$ ipython --no-banner

In [1]: import numpy as np

In [2]: from numpy import linalg as LA

In [3]: np.set_printoptions(precision=2, suppress=True, linewidth=200, floatmode="fixed")

In [4]: tidy = lambda a: np.round(a, 2) + 0

In [5]: m1 = np.load("test7.npy")

In [6]: m1
Out[6]: 
array([[3, 1],
       [3, 3],
       [3, 1]])

In [7]: x = np.array([3, 3])

In [8]: y = m1 @ x

In [9]: coef, lr = np.zeros(2), 1 / LA.norm(m1, 2) ** 2

In [10]: for i in range(40):
    ...:     coef -= lr * m1.T @ (m1 @ coef - y)
    ...:     if i % 10 == 0: print(i, round(LA.norm(m1 @ coef - y), 2))
    ...: 
0 1.37
10 0.78
20 0.44
30 0.25

In [11]: tidy(coef)
Out[11]: array([3.05, 2.91])

In [12]: x = np.array([-2, -2])

In [13]: y = m1 @ x

In [14]: tidy(LA.solve(m1.T @ m1, m1.T @ y))
Out[14]: array([-2.00, -2.00])

In [15]: tidy(LA.lstsq(m1, y)[0])
Out[15]: array([-2.00, -2.00])

In [16]: y
Out[16]: array([ -8, -12,  -8])

In [17]: rng = np.random.default_rng(48)

In [18]: y = y + 0.3 * rng.normal(size=3)

In [19]: tidy(y)
Out[19]: array([ -8.09, -11.60,  -7.94])

In [20]: coef, *_ = LA.lstsq(m1, y)

In [21]: tidy(LA.norm(y - m1 @ coef))
Out[21]: np.float64(0.11)

In [22]: tidy(m1.T @ (y - m1 @ coef))
Out[22]: array([0.00, 0.00])

In [23]: x = np.array([-6, 1])

In [24]: m1 @ (2 * x)
Out[24]: array([-34, -30, -34])

In [25]: LA.norm(m1 @ x) <= LA.norm(m1, 2) * LA.norm(x) + 1e-9
Out[25]: np.True_

In [26]: M2 = np.c_[m1[:, :1] @ np.array([[2]]), np.array([4, 2, 2])]

In [27]: M2
Out[27]: 
array([[6, 4],
       [6, 2],
       [6, 2]])

In [28]: tidy(LA.norm(M2 - m1 @ LA.lstsq(m1, M2)[0], axis=0))
Out[28]: array([0.00, 1.41])

In [29]: tidy(LA.norm(LA.qr(m1)[0].T @ M2, axis=0) ** 2 / ((M2 ** 2).sum(axis=0) + 1e-12))
Out[29]: array([1.00, 0.92])
